$ python -q
>>> import numpy as np
>>> import numpy.linalg as la
>>> np.set_printoptions(precision=3, suppress=True, linewidth=200, sign=" ")
>>> arr = np.loadtxt("m.csv", delimiter=",")
>>> print(arr)
[[-0.8   0.6  -0.52  0.34]
 [ 0.4   0.9   0.32 -0.59]
 [ 0.16  0.2   0.12 -0.18]]
>>> print(np.unique(arr.round(6), axis=0).shape)
(3, 4)
>>> print(np.abs(np.diag(la.qr(arr)[1])) > 1e-9)
[ True  True False]
>>> U, sig, vt = la.svd(arr)
>>> V = vt[:(sig > 1e-8).sum()]
>>> rng = np.random.default_rng(240)
>>> vec = arr[1] + 3 * arr[0] + rng.integers(2) * np.eye(4)[3]
>>> print(vec)
[-2.    2.7  -1.24  1.43]
>>> print(V.T @ V)
[[ 0.532 -0.13   0.36  -0.321]
 [-0.13   0.921 -0.043 -0.233]
 [ 0.36  -0.043  0.245 -0.232]
 [-0.321 -0.233 -0.232  0.302]]
>>> print(la.matrix_rank(np.vstack([arr, vec])))
3
>>> print(round(float(la.norm(vec - V.T @ V @ vec)), 3))
0.836
>>> feats = np.array([[-0.6, 0.7, 0.3],
...     [1.1, 1.5, -1.2],
...     [0.1, -1.0, 0.3],
...     [-1.7, 0.1, 0.1],
...     [-0.1, -1.3, -0.5],
...     [-0.2, 0.3, 0.6],
...     [-1.6, -1.3, 1.4],
...     [0.7, -0.4, 1.2],
...     [2.3, 0.8, 1.4],
...     [-0.1, 0.4, -0.5],
...     [-1.2, -0.5, 0.2],
...     [-0.6, -0.3, -1.3],
...     [-0.2, 0.7, 0.4],
...     [-4.0, -15.0, -20.0],
...     [-0.6, 0.0, 1.6]])
>>> vec = np.array([1, -3, 2])
>>> rhs = feats @ vec
>>> print(rhs)
[-2.1 -5.8  3.7 -1.8  2.8  0.1  5.1  4.3  2.7 -2.3  0.7 -2.3 -1.5  1.   2.6]
>>> print(la.solve(feats.T @ feats, feats.T @ rhs))
[ 1. -3.  2.]
>>> try:
...     la.solve(feats, rhs)
... except la.LinAlgError as e:
...     print(repr(e))
... 
LinAlgError('Last 2 dimensions of the array must be square')
>>> rhs = rhs + 0.1 * rng.normal(size=15)
>>> print(rhs)
[-2.114 -5.692  3.642 -1.818  2.731  0.319  4.981  4.405  2.535 -2.237  0.59  -2.255 -1.561  1.127  2.615]
>>> c, *_ = la.lstsq(feats, rhs)
>>> print(c.round())
[ 1. -3.  2.]
>>> print(np.round(feats.T @ (rhs - feats @ c), 3) + 0)
[ 0.  0.  0.]
>>> print([round(float(la.norm(la.solve(feats.T @ feats + lam * np.eye(3), feats.T @ rhs))), 2) for lam in (0, 1, 10, 100)])
[3.7, 3.33, 1.79, 0.34]
